$ ipython --no-banner

In [1]: import numpy as np

In [2]: np.set_printoptions(precision=1, suppress=True, linewidth=120)

In [3]: E = np.array([[0, 0, 0, 0, 0, 0, 0, 0, 0, 0],
   ...:     [2, -2, 0, -2, 0, 1, -2, -2, 1, 2],
   ...:     [2, -2, 0, -2, 0, 1, -2, -2, 1, 2]])

In [4]: E
Out[4]: 
array([[ 0,  0,  0,  0,  0,  0,  0,  0,  0,  0],
       [ 2, -2,  0, -2,  0,  1, -2, -2,  1,  2],
       [ 2, -2,  0, -2,  0,  1, -2, -2,  1,  2]])

In [5]: E @ np.linalg.pinv(E) @ E
Out[5]: 
array([[ 0.,  0.,  0.,  0.,  0.,  0.,  0.,  0.,  0.,  0.],
       [ 2., -2.,  0., -2.,  0.,  1., -2., -2.,  1.,  2.],
       [ 2., -2.,  0., -2.,  0.,  1., -2., -2.,  1.,  2.]])

In [6]: np.allclose(E[:-1].T @ np.linalg.lstsq(E[:-1].T, E[-1])[0], E[-1])
Out[6]: True

In [7]: np.linalg.lstsq(E[:-1].T, E[-1])[2]
Out[7]: np.int32(1)

In [8]: np.linalg.inv(E)
LinAlgError: Last 2 dimensions of the array must be square


In [9]: r = np.linalg.matrix_rank(E)

In [10]: r
Out[10]: np.int64(1)

In [11]: ns = np.linalg.svd(E)[2][r:].T

In [12]: [int(np.linalg.matrix_rank(E[:i])) for i in range(1, len(E) + 1)]
Out[12]: [0, 1, 1]

In [13]: [int(np.linalg.matrix_rank(np.delete(E, i, axis=0))) for i in range(3)]
Out[13]: [1, 1, 1]

In [14]: [int(np.linalg.matrix_rank(E[:, :j + 1])) for j in range(10)]
Out[14]: [1, 1, 1, 1, 1, 1, 1, 1, 1, 1]

In [15]: arr = np.loadtxt("arr.csv", delimiter=",")

In [16]: arr
Out[16]: 
array([[-3.,  0.,  0., -4., -4., -1.,  1.,  4.,  3.,  5., -4.],
       [ 5.,  2.,  3., -1., -3.,  4.,  4.,  0.,  5.,  1., -3.],
       [-4.,  4., -5., -1., -4., -3., -1.,  0.,  2., -3., -1.],
       [-2., -4., -3.,  2., -4., -2., -1.,  1.,  2., -2.,  3.],
       [ 3.,  1., -3.,  0.,  1.,  5.,  2.,  4., -2.,  2., -5.]])

In [17]: f, g = arr[1], arr[3]

In [18]: f @ f
Out[18]: np.float64(115.0)

In [19]: f @ g
Out[19]: np.float64(-30.0)

In [20]: p = (f @ g) / (f @ f) * f

In [21]: p
Out[21]: array([-1.3, -0.5, -0.8,  0.3,  0.8, -1. , -1. , -0. , -1.3, -0.3,  0.8])

In [22]: np.outer(f, g)
Out[22]: 
array([[-10., -20., -15.,  10., -20., -10.,  -5.,   5.,  10., -10.,  15.],
       [ -4.,  -8.,  -6.,   4.,  -8.,  -4.,  -2.,   2.,   4.,  -4.,   6.],
       [ -6., -12.,  -9.,   6., -12.,  -6.,  -3.,   3.,   6.,  -6.,   9.],
       [  2.,   4.,   3.,  -2.,   4.,   2.,   1.,  -1.,  -2.,   2.,  -3.],
       [  6.,  12.,   9.,  -6.,  12.,   6.,   3.,  -3.,  -6.,   6.,  -9.],
       [ -8., -16., -12.,   8., -16.,  -8.,  -4.,   4.,   8.,  -8.,  12.],
       [ -8., -16., -12.,   8., -16.,  -8.,  -4.,   4.,   8.,  -8.,  12.],
       [ -0.,  -0.,  -0.,   0.,  -0.,  -0.,  -0.,   0.,   0.,  -0.,   0.],
       [-10., -20., -15.,  10., -20., -10.,  -5.,   5.,  10., -10.,  15.],
       [ -2.,  -4.,  -3.,   2.,  -4.,  -2.,  -1.,   1.,   2.,  -2.,   3.],
       [  6.,  12.,   9.,  -6.,  12.,   6.,   3.,  -3.,  -6.,   6.,  -9.]])

In [23]: np.linalg.matrix_rank(np.outer(f, g))
Out[23]: np.int64(1)
